In [1]: import numpy as np

In [2]: np.set_printoptions(precision=2, suppress=True, linewidth=100)

In [3]: def rd(a):
   ...:     return np.round(a, 2) + 0
   ...: 

In [4]: m1 = np.load("out9.npy")

In [5]: print(m1)
[[-3 -2  3]
 [-9 -6  9]
 [-9 -6  9]
 [-9 -6  9]
 [-9 -6  9]]

In [6]: out = np.array([[-3, -3, -1], [2, -1, 1]])

In [7]: W2 = np.kron(out, m1)

In [8]: print(W2)
[[  9   6  -9   9   6  -9   3   2  -3]
 [ 27  18 -27  27  18 -27   9   6  -9]
 [ 27  18 -27  27  18 -27   9   6  -9]
 [ 27  18 -27  27  18 -27   9   6  -9]
 [ 27  18 -27  27  18 -27   9   6  -9]
 [ -6  -4   6   3   2  -3  -3  -2   3]
 [-18 -12  18   9   6  -9  -9  -6   9]
 [-18 -12  18   9   6  -9  -9  -6   9]
 [-18 -12  18   9   6  -9  -9  -6   9]
 [-18 -12  18   9   6  -9  -9  -6   9]]

In [9]: def softmax(z):
   ...:     e = np.exp(z - z.max(axis=-1, keepdims=True))
   ...:     return e / e.sum(axis=-1, keepdims=True)
   ...: 

In [10]: print(rd(softmax(10 * m1[0])))
[0. 0. 1.]

In [11]: print(rd(softmax(m1[0] + -1)))
[0.   0.01 0.99]

In [12]: S = m1 @ m1.T / np.sqrt(3)

In [13]: print(softmax(S).round(6).argmax(axis=1))
[1 1 1 1 1]

In [14]: print(rd(softmax(S + np.triu(np.full(S.shape, -np.inf), 1))))
[[1.   0.   0.   0.   0.  ]
 [0.   1.   0.   0.   0.  ]
 [0.   0.5  0.5  0.   0.  ]
 [0.   0.33 0.33 0.33 0.  ]
 [0.   0.25 0.25 0.25 0.25]]

In [15]: Uu, sig, VT = np.linalg.svd(m1)

In [16]: print(rd(sig))
[28.53  0.    0.  ]

In [17]: print(np.argmax(sig[:-1] / (sig[1:] + 1e-6)) + 1)
1

In [18]: out = Uu[:, :1] @ np.diag(sig[:1]) @ VT[:1]

In [19]: print(rd(out))
[[-3. -2.  3.]
 [-9. -6.  9.]
 [-9. -6.  9.]
 [-9. -6.  9.]
 [-9. -6.  9.]]

In [20]: print(np.linalg.matrix_rank(out))
1

In [21]: print(rd(np.abs(m1 - out).max()))
0.0
